% ipython --no-banner

In [1]: import numpy as np

In [2]: np.set_printoptions(precision=1, suppress=True, linewidth=200)

In [3]: tidy = lambda a: np.round(a, 1) + 0

In [4]: m1 = np.diag(np.array([0, 3, 2])) + -2 * np.eye(3, k=1) + -2 * np.eye(3, k=-1)

In [5]: print(m1)
[[ 0. -2.  0.]
 [-2.  3. -2.]
 [ 0. -2.  2.]]

In [6]: vals, evecs = np.linalg.eigh(m1)

In [7]: print(tidy(evecs.T @ evecs))
[[1. 0. 0.]
 [0. 1. 0.]
 [0. 0. 1.]]

In [8]: print(tidy(evecs.T @ m1 @ evecs))
[[-1.3  0.   0. ]
 [ 0.   1.2  0. ]
 [ 0.   0.   5.1]]

In [9]: print(tidy(vals))
[-1.3  1.2  5.1]

In [10]: print((vals > 1e-8).sum(), (vals < -1e-8).sum())
2 1

In [11]: print(np.unique(vals.round(6) + 0, return_counts=True)[1])
[1 1 1]

In [12]: print(tidy(np.linalg.eigvalsh(m1 @ m1)))
[ 1.5  1.7 25.8]

In [13]: vals, evecs = np.linalg.eig(m1)

In [14]: print(tidy(vals))
[ 5.1 -1.3  1.2]

In [15]: print(tidy(m1 @ evecs[:, 0] - vals[0] * evecs[:, 0]))
[0. 0. 0.]

In [16]: print(tidy(np.sort(np.linalg.eigvals(m1.T))))
[-1.3  1.2  5.1]

In [17]: print(tidy(np.sort(np.linalg.eigvals(m1 @ m1))))
[ 1.5  1.7 25.8]

In [18]: print(tidy(np.prod(vals)))
-8.0

In [19]: print(tidy(np.linalg.det(m1.T)))
-8.0

In [20]: print(tidy(np.linalg.det(m1[::-1])))
8.0

In [21]: print(np.einsum("ij,ji->", m1, m1))
29.0

In [22]: J = np.array([[-1, -2, -1], [1, 2, 1], [0, 0, -1], [-3, -6, -4]])

In [23]: print(np.unique(J.round(6), axis=0).shape)
(4, 3)

In [24]: print(tidy(np.trace(np.linalg.pinv(J) @ J)))
2.0

In [25]: np.linalg.inv(J)
LinAlgError: Last 2 dimensions of the array must be square


In [26]: print(tidy(J @ np.linalg.pinv(J) @ J))
[[-1. -2. -1.]
 [ 1.  2.  1.]
 [ 0.  0. -1.]
 [-3. -6. -4.]]

In [27]: print(np.linalg.matrix_rank(J, rtol=0.1))
2

In [28]: print(np.linalg.cond(J) > 100)
True

In [29]: f, g = J[0], J[2]

In [30]: print(f @ g)
1

In [31]: print(f @ f)
6

In [32]: pr = (f @ g) / (f @ f) * f

In [33]: print(tidy(pr))
[-0.2 -0.3 -0.2]

In [34]: print(np.outer(f, g))
[[0 0 1]
 [0 0 2]
 [0 0 1]]

In [35]: print(tidy(np.linalg.norm(f + g) ** 2 + np.linalg.norm(f - g) ** 2))
14.0

In [36]: print(np.linalg.matrix_rank(np.outer(f, g)))
1

In [37]: U, s, Vh = np.linalg.svd(J)

In [38]: evecs = Vh[:(s > 1e-8).sum()]

In [39]: rng = np.random.default_rng(6323)

In [40]: vec = J[3] + -1 * J[0] + rng.integers(2) * np.eye(3)[2]

In [41]: print(vec)
[-2. -4. -3.]

In [42]: print(tidy(evecs.T @ evecs))
[[0.2 0.4 0. ]
 [0.4 0.8 0. ]
 [0.  0.  1. ]]

In [43]: print(np.linalg.matrix_rank(np.vstack([J, vec])))
2

In [44]: print(tidy(np.diag(evecs.T @ evecs)))
[0.2 0.8 1. ]

In [45]: U, s, Vh = np.linalg.svd(J)

In [46]: print(tidy(s))
[8.6 0.9 0. ]

In [47]: Y = U[:, :2] @ np.diag(s[:2]) @ Vh[:2]

In [48]: print(tidy(np.linalg.norm(J - Y, 2)), tidy(s[2]))
0.0 0.0

In [49]: print(tidy(np.linalg.norm(J - Y) / np.linalg.norm(J)))
0.0

In [50]: print(tidy(Y))
[[-1. -2. -1.]
 [ 1.  2.  1.]
 [ 0.  0. -1.]
 [-3. -6. -4.]]
